$ python -q
>>> import numpy as np
>>> np.set_printoptions(suppress=True, linewidth=120)
>>> M = np.array([[0, 4, 4, -4, -2, 2, -1, -2],
...     [0, 0, -1, -1, -1, -4, -5, 0],
...     [0, 0, 0, -5, 3, 2, 3, 1],
...     [0, 0, 0, 0, 1, 1, 3, 2],
...     [0, 0, 0, 0, 0, 3, 0, 4],
...     [0, 0, 0, 0, 0, 0, 3, 5],
...     [0, 0, 0, 0, 0, 0, 0, 4],
...     [0, 0, 0, 0, 0, 0, 0, 0]])
>>> print(M)
[[ 0  4  4 -4 -2  2 -1 -2]
 [ 0  0 -1 -1 -1 -4 -5  0]
 [ 0  0  0 -5  3  2  3  1]
 [ 0  0  0  0  1  1  3  2]
 [ 0  0  0  0  0  3  0  4]
 [ 0  0  0  0  0  0  3  5]
 [ 0  0  0  0  0  0  0  4]
 [ 0  0  0  0  0  0  0  0]]
>>> blk = np.stack([M, 2 * M, M[::-1]])
>>> print(np.linalg.matrix_rank(blk))
[7 7 7]
>>> print(np.round(np.linalg.norm(blk, axis=(1, 2)), 3))
[15.588 31.177 15.588]
>>> print(np.linalg.matrix_rank(blk.reshape(3, -1)))
2
>>> left, sig, Vt = np.linalg.svd(M)
>>> print(sig.round(3))
[10.195  8.529  5.87   4.825  2.888  0.421  0.24   0.   ]
>>> print(np.argmax(sig[:-1] / (sig[1:] + 1e-6)) + 1)
7
>>> B = left[:, :7] @ np.diag(sig[:7]) @ Vt[:7]
>>> print(np.linalg.matrix_rank(M, rtol=0.05))
5
>>> print(round(float(np.linalg.norm(M - B) / np.linalg.norm(M)), 3))
0.0
>>> print(round(float(np.abs(M - B).max()), 3))
0.0
>>> print(np.linalg.matrix_rank(B))
7
>>> left, sig, Vt = np.linalg.svd(M)
>>> evecs = Vt[:(sig > 1e-8).sum()]
>>> rng = np.random.default_rng(3701)
>>> x = M[3] + -1 * M[5] + rng.integers(2) * np.eye(8)[4]
>>> print(x)
[ 0.  0.  0.  0.  1.  1.  0. -3.]
>>> print(np.round(np.diag(evecs.T @ evecs), 3))
[0. 1. 1. 1. 1. 1. 1. 1.]
>>> print(np.round(evecs.T @ evecs, 3) + 0)
[[0. 0. 0. 0. 0. 0. 0. 0.]
 [0. 1. 0. 0. 0. 0. 0. 0.]
 [0. 0. 1. 0. 0. 0. 0. 0.]
 [0. 0. 0. 1. 0. 0. 0. 0.]
 [0. 0. 0. 0. 1. 0. 0. 0.]
 [0. 0. 0. 0. 0. 1. 0. 0.]
 [0. 0. 0. 0. 0. 0. 1. 0.]
 [0. 0. 0. 0. 0. 0. 0. 1.]]
>>> E = np.load("m.npy")
>>> print(E.round(3))
[[ 0.638  0.243  0.415]
 [ 0.243  0.837 -0.278]
 [ 0.415 -0.278  0.525]]
>>> print(np.round(np.linalg.det(E), 3))
0.0
>>> print(np.allclose(E @ E.T, E.T @ E))
True
>>> print(np.round(np.linalg.matrix_power(E, 2), 3))
[[ 0.638  0.243  0.415]
 [ 0.243  0.837 -0.278]
 [ 0.415 -0.278  0.525]]
>>> x = np.array([0, -1, -3])
>>> print(round(float((x - E @ x) @ (E @ x)), 3))
0.0
>>> print(np.round(E @ x, 3))
[-1.487 -0.002 -1.296]
>>> print(np.round(E @ E @ x, 3))
[-1.487 -0.002 -1.296]
>>> print(np.round(np.linalg.eigvalsh(2 * E - np.eye(3)), 3))
[-1.  1.  1.]
>>> lab = rng.permutation(3)
>>> print(lab)
[1 0 2]
>>> B = E[lab][:, lab]
>>> print(np.round(np.diag(B), 3))
[0.837 0.638 0.525]
>>> print(np.allclose(B, E))
False
>>> print(np.round(np.trace(B), 3))
2.0
>>> f = np.array([-2, 0, -1, 0, -1])
>>> arr = np.array([np.roll(f, i) for i in range(5)])
>>> print(arr)
[[-2  0 -1  0 -1]
 [-1 -2  0 -1  0]
 [ 0 -1 -2  0 -1]
 [-1  0 -1 -2  0]
 [ 0 -1  0 -1 -2]]
>>> hat = np.triu(np.array([[4, 2, 3, 2, 1],
...     [0, 5, 3, 3, 3],
...     [0, 5, 3, 0, 0],
...     [1, 3, 5, 3, 3],
...     [5, 5, 0, 0, 3]]), 1) + np.eye(5)
>>> B = hat @ arr @ np.linalg.inv(hat)
>>> print(np.trace(B), np.trace(arr))
-10.0 -10
>>> print(B)
[[-6.  4. -3. -7.  9.]
 [-4.  0.  3. -2.  1.]
 [ 0. -1.  1.  3. -7.]
 [-1. -1.  5.  0. -2.]
 [ 0. -1.  3.  2. -5.]]
>>> print(round(float(np.linalg.det(B)), 3))
-44.0
>>> print(round(np.linalg.eigvals(B).sum().real, 3))
-10.0
>>> print(round(np.linalg.det(B[::-1]), 3))
-44.0
>>> print(np.round(np.linalg.eigvals(B), 3))
[-4. +0.j    -1.5+1.539j -1.5-1.539j -1.5+0.363j -1.5-0.363j]
>>> print(np.round(np.poly(B), 3))
[ 1. 10. 40. 85. 95. 44.]
>>> print(np.round(np.linalg.det(2 * B), 3), np.round(np.linalg.det(B), 3))
-1408.0 -44.0
>>> print(np.kron(np.eye(2, dtype=int), B))
[[-6.  4. -3. -7.  9. -0.  0. -0. -0.  0.]
 [-4.  0.  3. -2.  1. -0.  0.  0. -0.  0.]
 [ 0. -1.  1.  3. -7.  0. -0.  0.  0. -0.]
 [-1. -1.  5.  0. -2. -0. -0.  0.  0. -0.]
 [ 0. -1.  3.  2. -5.  0. -0.  0.  0. -0.]
 [-0.  0. -0. -0.  0. -6.  4. -3. -7.  9.]
 [-0.  0.  0. -0.  0. -4.  0.  3. -2.  1.]
 [ 0. -0.  0.  0. -0.  0. -1.  1.  3. -7.]
 [-0. -0.  0.  0. -0. -1. -1.  5.  0. -2.]
 [ 0. -0.  0.  0. -0.  0. -1.  3.  2. -5.]]
